$ python3 -q
>>> import numpy as np
>>> import numpy.linalg as la
>>> np.set_printoptions(suppress=True, linewidth=100)
>>> def tidy(a):
...     return np.round(a, 3) + 0
... 
>>> M = np.array([[1.0, -0.7, 0.9, -1.1, 5.7, 0.1],
...     [0.1, -0.3, 0.3, -0.5, -0.9, -0.8],
...     [-2.2, -0.2, 1.2, -0.2, 0.6, -1.5]])
>>> theta = np.radians(36)
>>> Rm = np.eye(6)
>>> Rm[1, 1] = Rm[2, 2] = np.cos(theta)
>>> Rm[1, 2], Rm[2, 1] = -np.sin(theta), np.sin(theta)
>>> print(tidy(Rm))
[[ 1.     0.     0.     0.     0.     0.   ]
 [ 0.     0.809 -0.588  0.     0.     0.   ]
 [ 0.     0.588  0.809  0.     0.     0.   ]
 [ 0.     0.     0.     1.     0.     0.   ]
 [ 0.     0.     0.     0.     1.     0.   ]
 [ 0.     0.     0.     0.     0.     1.   ]]
>>> out = M @ Rm.T
>>> print(np.allclose(la.norm(M, axis=1), la.norm(out, axis=1)))
True
>>> print(tidy(np.abs(out - M).max(axis=0)))
[0.    0.667 0.583 0.    0.    0.   ]
>>> print(np.allclose(M @ M.T, out @ out.T))
True
>>> J = np.load("arr.npy")
>>> print(J)
[[ 9 -6]
 [-6  4]]
>>> vals, V = la.eigh(J)
>>> print(tidy(np.abs(V[:, -1])))
[0.832 0.555]
>>> print(vals)
[ 0. 13.]
>>> print(np.unique(vals.round(6) + 0, return_counts=True)[1])
[1 1]
>>> print(vals.sum(), np.trace(J))
13.0 13
>>> print(tidy(la.eigvalsh(J + 2 * np.eye(2))))
[ 2. 15.]
>>> print(tidy(la.svd(J, compute_uv=False)))
[13.  0.]
>>> print(tidy(la.eigvalsh(J @ J)))
[  0. 169.]
>>> left, s, Vh = la.svd(J)
>>> print(tidy(s))
[13.  0.]
>>> print(np.argmax(s[:-1] / (s[1:] + 1e-6)) + 1)
1
>>> out = left[:, :1] @ np.diag(s[:1]) @ Vh[:1]
>>> print(tidy(np.abs(J - out).max()))
0.0
>>> print(tidy(out))
[[ 9. -6.]
 [-6.  4.]]
>>> print(tidy(la.norm(J - out, 2)), tidy(s[1]))
0.0 0.0
>>> vec = np.array([3, 3])
>>> h = np.maximum(J @ vec, 0)
>>> print(np.maximum(J @ vec, 0) - np.maximum(-J @ vec, 0))
[ 9 -6]
>>> print(np.maximum(J @ (3 * vec), 0))
[27  0]
>>> print(np.flatnonzero(h > 1e-9))
[0]
>>> print(J.T @ h)
[ 81 -54]
>>> feats = np.array([[-25, 1, 1], [1, -14, 1], [1, 0, -10]])
>>> vals, V = la.eig(feats)
>>> print(tidy(np.sort(la.eigvals(feats @ feats))))
[ 98.329 194.16  632.511]
>>> print(tidy(np.prod(vals)))
-3475.0
